$ python3 -q
>>> import numpy as np
>>> from numpy import linalg as LA
>>> np.set_printoptions(precision=2, suppress=True, linewidth=100, floatmode="fixed")
>>> rnd = lambda a: np.round(a, 2) + 0
>>> arr = np.loadtxt("data.csv", delimiter=",")
>>> print(arr)
[[4.00 1.00 1.00 1.00 1.00 1.00 1.00 1.00 1.00]
 [1.00 4.00 1.00 1.00 1.00 1.00 1.00 1.00 1.00]
 [1.00 1.00 4.00 1.00 1.00 1.00 1.00 1.00 1.00]
 [1.00 1.00 1.00 4.00 1.00 1.00 1.00 1.00 1.00]
 [1.00 1.00 1.00 1.00 4.00 1.00 1.00 1.00 1.00]
 [1.00 1.00 1.00 1.00 1.00 4.00 1.00 1.00 1.00]
 [1.00 1.00 1.00 1.00 1.00 1.00 4.00 1.00 1.00]
 [1.00 1.00 1.00 1.00 1.00 1.00 1.00 4.00 1.00]
 [1.00 1.00 1.00 1.00 1.00 1.00 1.00 1.00 4.00]]
>>> u = np.array([1, -2, -2, 0, 3, 0, 1, -2, 0])
>>> out = arr + np.outer(u, np.eye(9)[1])
>>> print(rnd(LA.det(out) / LA.det(arr)), rnd(1 + LA.solve(arr, u)[1]))
0.36 0.36
>>> print(LA.matrix_rank(out - arr))
1
>>> out = np.array([[-3, 1],
...     [-1, -2],
...     [-1, -2],
...     [3, 0],
...     [-3, 1],
...     [-2, -1],
...     [0, 3],
...     [-3, -3],
...     [1, 1]])
>>> print(LA.matrix_rank(np.vstack([arr, out.T])))
9
>>> print(out.T @ arr.T)
[[-18.00 -12.00 -12.00   0.00 -18.00 -15.00  -9.00 -18.00  -6.00]
 [  1.00  -8.00  -8.00  -2.00   1.00  -5.00   7.00 -11.00   1.00]]
>>> E = np.loadtxt("mat.csv", delimiter=",")
>>> print(rnd(E))
[[0.08 0.08 0.15 0.15 0.08 0.15 0.15 0.15]
 [0.17 0.17 0.08 0.17 0.17 0.08 0.00 0.17]
 [0.00 0.08 0.25 0.17 0.08 0.08 0.17 0.17]
 [0.15 0.15 0.08 0.23 0.08 0.08 0.08 0.15]
 [0.15 0.15 0.08 0.15 0.15 0.15 0.15 0.00]
 [0.22 0.00 0.11 0.11 0.11 0.11 0.11 0.22]
 [0.00 0.25 0.00 0.12 0.25 0.12 0.12 0.12]
 [0.12 0.25 0.12 0.00 0.12 0.12 0.00 0.25]]
>>> blk = np.stack([E, -2 * E, E[::-1]])
>>> print(rnd(LA.det(blk)))
[0.00 0.00 0.00]
>>> print(LA.matrix_rank(blk.reshape(3, -1)))
2
>>> print(rnd(np.einsum("bij,cij->bc", blk, blk)))
[[ 1.29 -2.57  0.99]
 [-2.57  5.15 -1.98]
 [ 0.99 -1.98  1.29]]
>>> print(blk.shape)
(3, 8, 8)
>>> print(rnd(LA.norm(blk, axis=(1, 2))))
[1.13 2.27 1.13]
>>> rng = np.random.default_rng(32068)
>>> idx = rng.permutation(8)
>>> print(idx)
[1 6 4 3 0 5 2 7]
>>> out = E[idx][:, idx]
>>> print(rnd(np.sort(np.abs(LA.eigvals(out)))))
[0.07 0.10 0.16 0.16 0.16 0.18 0.18 1.00]
>>> print(np.allclose(out, E))
False
>>> print(rnd(np.diag(out)))
[0.17 0.12 0.15 0.23 0.08 0.11 0.25 0.25]
>>> print(rnd(LA.det(out)), rnd(LA.det(E[idx])))
0.0 0.0
>>> print(rnd(np.trace(out)))
1.36
>>> print(rnd(LA.matrix_power(E, 2)))
[[0.11 0.14 0.11 0.13 0.13 0.11 0.10 0.17]
 [0.13 0.14 0.12 0.14 0.12 0.12 0.09 0.15]
 [0.09 0.16 0.12 0.14 0.13 0.10 0.10 0.16]
 [0.12 0.15 0.11 0.15 0.12 0.11 0.08 0.16]
 [0.12 0.13 0.10 0.16 0.13 0.11 0.11 0.14]
 [0.10 0.14 0.12 0.12 0.12 0.12 0.10 0.16]
 [0.14 0.16 0.08 0.14 0.15 0.11 0.08 0.14]
 [0.13 0.14 0.13 0.11 0.13 0.11 0.07 0.17]]
>>> print(rnd(E @ np.ones(8)))
[1.00 1.00 1.00 1.00 1.00 1.00 1.00 1.00]
>>> p = np.eye(8)[5]
>>> for _ in range(3):
...     p = p @ E
...     print(p.round(2))
... 
[0.22 0.00 0.11 0.11 0.11 0.11 0.11 0.22]
[0.10 0.14 0.12 0.12 0.12 0.12 0.10 0.16]
[0.12 0.15 0.11 0.13 0.13 0.11 0.09 0.16]
>>> u = np.array([3, 2, 3, -9, -7, -4, 3, 7])
>>> out = E + np.outer(u, np.eye(8)[6])
>>> print(rnd(LA.det(out) / LA.det(E)), rnd(1 + LA.solve(E, u)[6]))
-98.39 -98.39
>>> print(LA.matrix_rank(out - E))
1
>>> print(LA.matrix_rank(LA.inv(out) - LA.inv(E), tol=1e-8))
1
>>> feats = np.load("dump.npy")
>>> print(feats)
[[ 29  -1   2  -6  -7   5   4   3  -1   2   2  -2  -7  10  -1]
 [ -1  18  -3   3   3 -16   0  -8  -3   2  -2   8   1   4  -4]
 [  2  -3  18   0   7   3  10   3   4   7  -5   2  -4   1   0]
 [ -6   3   0  26  -4  -2  -2  -7   9   9   3  -5   1 -13  -7]
 [ -7   3   7  -4  21  -6   3   0   2  -1  -2  -4  -9  -5  -7]
 [  5 -16   3  -2  -6  19   4   4   2  -4   1  -7   3   3   5]
 [  4   0  10  -2   3   4  16   1  -3   5  -4   3   4   1   1]
 [  3  -8   3  -7   0   4   1  13   6   2   0  -1  -3  -2   4]
 [ -1  -3   4   9   2   2  -3   6  20   2  -1  -4  -3  -2   0]
 [  2   2   7   9  -1  -4   5   2   2  14   5   2  -4 -10   0]
 [  2  -2  -5   3  -2   1  -4   0  -1   5  20  -5  -9  -4   6]
 [ -2   8   2  -5  -4  -7   3  -1  -4   2  -5  13   7   7   6]
 [ -7   1  -4   1  -9   3   4  -3  -3  -4  -9   7  17   3   4]
 [ 10   4   1 -13  -5   3   1  -2  -2 -10  -4   7   3  28   7]
 [ -1  -4   0  -7  -7   5   1   4   0   0   6   6   4   7  14]]
>>> W1 = np.array([[8, 2, 3],
...     [3, 1, 6],
...     [8, 5, 4],
...     [6, 0, 8],
...     [5, 1, 7],
...     [1, 2, 0],
...     [5, 5, 1],
...     [8, 8, 6],
...     [6, 0, 9],
...     [7, 7, 8],
...     [1, 2, 8],
...     [5, 9, 8],
...     [0, 0, 3],
...     [0, 7, 1],
...     [7, 2, 8]])
>>> b = np.array([1, -1, -3])
>>> act = np.maximum(feats @ W1 + b, 0)
>>> print(rnd((act > 0).mean(axis=0)))
[0.80 0.80 0.73]
>>> print(LA.matrix_rank(act))
3
>>> print(act)
[[217 181   0]
 [  0   9  99]
 [342 241 191]
 [ 76   0 204]
 [ 34   0  14]
 [ 31  34   0]
 [243 219 102]
 [169 128  76]
 [228  15 256]
 [290 128 289]
 [ 26   0 145]
 [ 67 184  96]
 [  0   5   0]
 [  0 213   0]
 [ 80 176 117]]
>>> print((act > 0).astype(int))
[[1 1 0]
 [0 1 1]
 [1 1 1]
 [1 0 1]
 [1 0 1]
 [1 1 0]
 [1 1 1]
 [1 1 1]
 [1 1 1]
 [1 1 1]
 [1 0 1]
 [1 1 1]
 [0 1 0]
 [0 1 0]
 [1 1 1]]
>>> cent = np.array([[-2, 0], [1, 1], [0, 3]])
>>> print(W1 @ cent)
[[-14  11]
 [ -5  19]
 [-11  17]
 [-12  24]
 [ -9  22]
 [  0   2]
 [ -5   8]
 [ -8  26]
 [-12  27]
 [ -7  31]
 [  0  26]
 [ -1  33]
 [  0   9]
 [  7  10]
 [-12  26]]
>>> print(act @ cent)
[[-253  181]
 [   9  306]
 [-443  814]
 [-152  612]
 [ -68   42]
 [ -28   34]
 [-267  525]
 [-210  356]
 [-441  783]
 [-452  995]
 [ -52  435]
 [  50  472]
 [   5    5]
 [ 213  213]
 [  16  527]]
>>> print((act @ cent).round(6).argmax(axis=1))
[1 1 1 1 1 1 1 1 1 1 1 1 0 0 1]
